In [1]: import numpy as np

In [2]: import numpy.linalg as la

In [3]: np.set_printoptions(suppress=True, linewidth=140)

In [4]: def tidy(a):
   ...:     return np.round(a, 2) + 0
   ...: 

In [5]: J = np.load("block8.npy")

In [6]: print(J)
[[ 0  0  0  0  0]
 [ 0  9  3  0 -3]
 [ 0  3  1  0 -1]
 [ 0  0  0  0  0]
 [ 0 -3 -1  0  1]]

In [7]: # 3 blocks once reordered

In [8]: print(tidy(la.norm(J, 2) / la.norm(J)))
1.0

In [9]: w, evecs = la.eigh(J)

In [10]: print(tidy(la.eigvalsh(J + -3 * np.eye(5))))
[-3. -3. -3. -3.  8.]

In [11]: print(tidy(la.svd(J, compute_uv=False)))
[11.  0.  0.  0.  0.]

In [12]: print(tidy(evecs.T @ J @ evecs))
[[ 0.  0.  0.  0.  0.]
 [ 0.  0.  0.  0.  0.]
 [ 0.  0.  0.  0.  0.]
 [ 0.  0.  0.  0.  0.]
 [ 0.  0.  0.  0. 11.]]

In [13]: print(tidy(evecs.T @ evecs))
[[1. 0. 0. 0. 0.]
 [0. 1. 0. 0. 0.]
 [0. 0. 1. 0. 0.]
 [0. 0. 0. 1. 0.]
 [0. 0. 0. 0. 1.]]

In [14]: print(np.unique(w.round(6) + 0, return_counts=True)[1])
[4 1]

In [15]: print((w > 1e-8).sum(), (w < -1e-8).sum())
1 0

In [16]: print(tidy(la.eigvalsh(J @ J)))
[  0.   0.   0.   0. 121.]

In [17]: print(tidy(np.abs(evecs[:, -1])))
[0.  0.9 0.3 0.  0.3]

In [18]: print(np.abs(evecs[:, -1]).round(6).argmax())
1

In [19]: w, evecs = la.eigh(J)

In [20]: vec = np.array([-1, 2, -2, 2, 1])

In [21]: print(tidy(vec @ J @ vec / (vec @ vec)), tidy(w[0]), w[-1])
0.64 0.0 11.0

In [22]: print(np.abs(J).sum(axis=1).max(), np.abs(w).max())
15 11.0

In [23]: print(tidy(la.eigvalsh(J[1:, 1:])))
[ 0.  0.  0. 11.]

In [24]: cov = J.T @ J

In [25]: print(tidy(la.svd(J, compute_uv=False) ** 2))
[121.   0.   0.   0.   0.]

In [26]: print(cov)
[[  0   0   0   0   0]
 [  0  99  33   0 -33]
 [  0  33  11   0 -11]
 [  0   0   0   0   0]
 [  0 -33 -11   0  11]]

In [27]: print(tidy(la.eigvalsh(cov)[::-1]))
[121.   0.   0.   0.   0.]

In [28]: out = np.array([[0, -9, 5, -1, -6],
    ...:     [7, 8, 2, 0, -5],
    ...:     [-5, -4, -4, -7, 7],
    ...:     [-2, 9, 3, 6, -3]])

In [29]: data = out.T @ out

In [30]: print(data)
[[ 78  58  28  23 -64]
 [ 58 242  14  91 -41]
 [ 28  14  54  41 -77]
 [ 23  91  41  86 -61]
 [-64 -41 -77 -61 119]]

In [31]: # symmetric

In [32]: out = np.array([[1, -2, 9], [2, -2, -3], [8, 3, -5], [5, -2, 2], [6, 0, -3]])

In [33]: print(np.einsum("ij,ij->i", data, data))
[14857 72086 11506 21608 29588]

In [34]: print(data @ out)
[[ 149 -234  626]
 [ 863 -740   31]
 [ 231   -4  253]
 [ 597 -277   84]
 [-353  101 -547]]

In [35]: print(np.vstack([data, out.T]).shape)
(8, 5)

In [36]: print(la.matrix_rank(data, rtol=0.1))
3

In [37]: print(la.cond(data) > 100)
True

In [38]: print(np.argsort(-la.norm(data, axis=0).round(6), kind="stable")[:3])
[1 4 3]

In [39]: print(tidy(la.norm(data[1] - data[4])))
389.82

In [40]: print(tidy(la.norm(data, axis=1)))
[121.89 268.49 107.27 147.   172.01]

In [41]: print(tidy(la.norm(data) ** 2 / la.norm(data, 2) ** 2))
1.25

In [42]: print(tidy(la.norm(data, 1)), tidy(la.norm(data, np.inf)))
446.0 446.0

In [43]: print(la.norm(data, axis=1).argmax())
1

In [44]: print(tidy(la.norm(data[1], 1)), tidy(la.norm(data[1], np.inf)))
446.0 242.0

In [45]: F = np.load("dump.npy")

In [46]: print(F)
[[ 0.9   0.7  -2.4   0.8   2.81]
 [ 0.   -1.7   0.4  -0.4  -0.2 ]
 [-1.3   0.1  -0.2  -0.5  -3.91]
 [ 0.8   1.2  -0.6  -1.9   2.61]
 [-1.5  -1.8  -2.3  -0.2  -4.72]
 [ 0.6   1.   -1.8  -0.2   1.95]
 [ 0.5  -1.1   0.2   0.4   1.45]
 [ 0.1  -0.3  -0.9  -0.2   0.27]
 [ 1.3   0.3  -1.6   0.7   4.24]
 [-1.    2.6   0.7   0.3  -2.86]
 [-2.2  -1.4  -0.5   0.3  -6.73]
 [-2.1   0.   -0.6  -0.5  -6.62]
 [-0.2   0.6   1.4  -0.6  -0.41]
 [ 0.2   0.    0.3   0.3   0.34]
 [ 0.5  -0.6   0.    1.    0.98]
 [-0.1   0.7   1.6  -0.1  -0.59]
 [ 1.3   0.1   1.7   0.3   3.74]
 [-0.2   1.3   0.4   1.   -0.45]
 [-0.2   1.2  -0.1  -0.8  -0.41]
 [ 0.7  -0.6   3.   -0.1   1.97]
 [ 0.3   0.6  -2.   -0.9   0.98]
 [-1.2   0.3  -2.    0.4  -3.84]
 [-0.2   0.2  -0.2   1.4  -0.84]
 [-0.3   1.3  -0.6  -0.4  -1.11]]

In [47]: Xc = (F - F.mean(axis=0)) / F.std(axis=0)

In [48]: print(tidy(Xc.std(axis=0)))
[1. 1. 1. 1. 1.]

In [49]: print(np.argwhere(np.abs(Xc) > 2))
[[ 3  3]
 [ 9  1]
 [10  0]
 [10  4]
 [11  0]
 [11  4]
 [19  2]]

In [50]: b = la.lstsq(np.delete(Xc, 2, axis=1), Xc[:, 2])[0]

In [51]: print(np.abs(b).argmax())
0

In [52]: print(tidy(b))
[ 4.83  0.14 -0.08 -4.71]

In [53]: vec = np.array([-8, 4, -8, 9, 7])

In [54]: target = F @ vec

In [55]: print(tidy(la.pinv(F) @ F))
[[1. 0. 0. 0. 0.]
 [0. 1. 0. 0. 0.]
 [0. 0. 1. 0. 0.]
 [0. 0. 0. 1. 0.]
 [0. 0. 0. 0. 1.]]

In [56]: print(tidy(la.lstsq(F, target)[0]))
[-8.  4. -8.  9.  7.]

In [57]: rng = np.random.default_rng(1502)

In [58]: target = target + 0.05 * rng.normal(size=24)

In [59]: print(tidy(target))
[ 41.69 -14.96 -19.37   4.4  -11.77  25.51   3.7    5.25  39.59  -4.42 -28.44 -29.31 -15.46   1.08   9.4  -14.16   5.25   9.46  -2.87
 -19.08  14.71   3.52  10.63   1.06]

In [60]: b, *_ = la.lstsq(F, target)

In [61]: print(tidy(F.T @ (target - F @ b)))
[0. 0. 0. 0. 0.]

In [62]: print(tidy(b))
[-8.16  4.02 -7.99  8.99  7.05]

In [63]: print(b.round())
[-8.  4. -8.  9.  7.]

In [64]: print(tidy(la.norm(target - F @ b)))
0.21

In [65]: r0 = np.array([1, -5])

In [66]: print(tidy(np.convolve(F[4], r0)))
[-1.5   5.7   6.7  11.3  -3.72 23.6 ]

In [67]: print(tidy(np.cross(F[4, :3], F[11, :3])))
[ 1.08  3.93 -3.78]

In [68]: print(tidy(np.polyval(r0, F[4])))
[-6.5  -6.8  -7.3  -5.2  -9.72]

In [69]: hat = F @ la.solve(F.T @ F, F.T)

In [70]: print(tidy(la.eigvalsh(hat)))
[0. 0. 0. 0. 0. 0. 0. 0. 0. 0. 0. 0. 0. 0. 0. 0. 0. 0. 0. 1. 1. 1. 1. 1.]

In [71]: print(tidy(hat @ F[:, 0]))
[ 0.9  0.  -1.3  0.8 -1.5  0.6  0.5  0.1  1.3 -1.  -2.2 -2.1 -0.2  0.2  0.5 -0.1  1.3 -0.2 -0.2  0.7  0.3 -1.2 -0.2 -0.3]
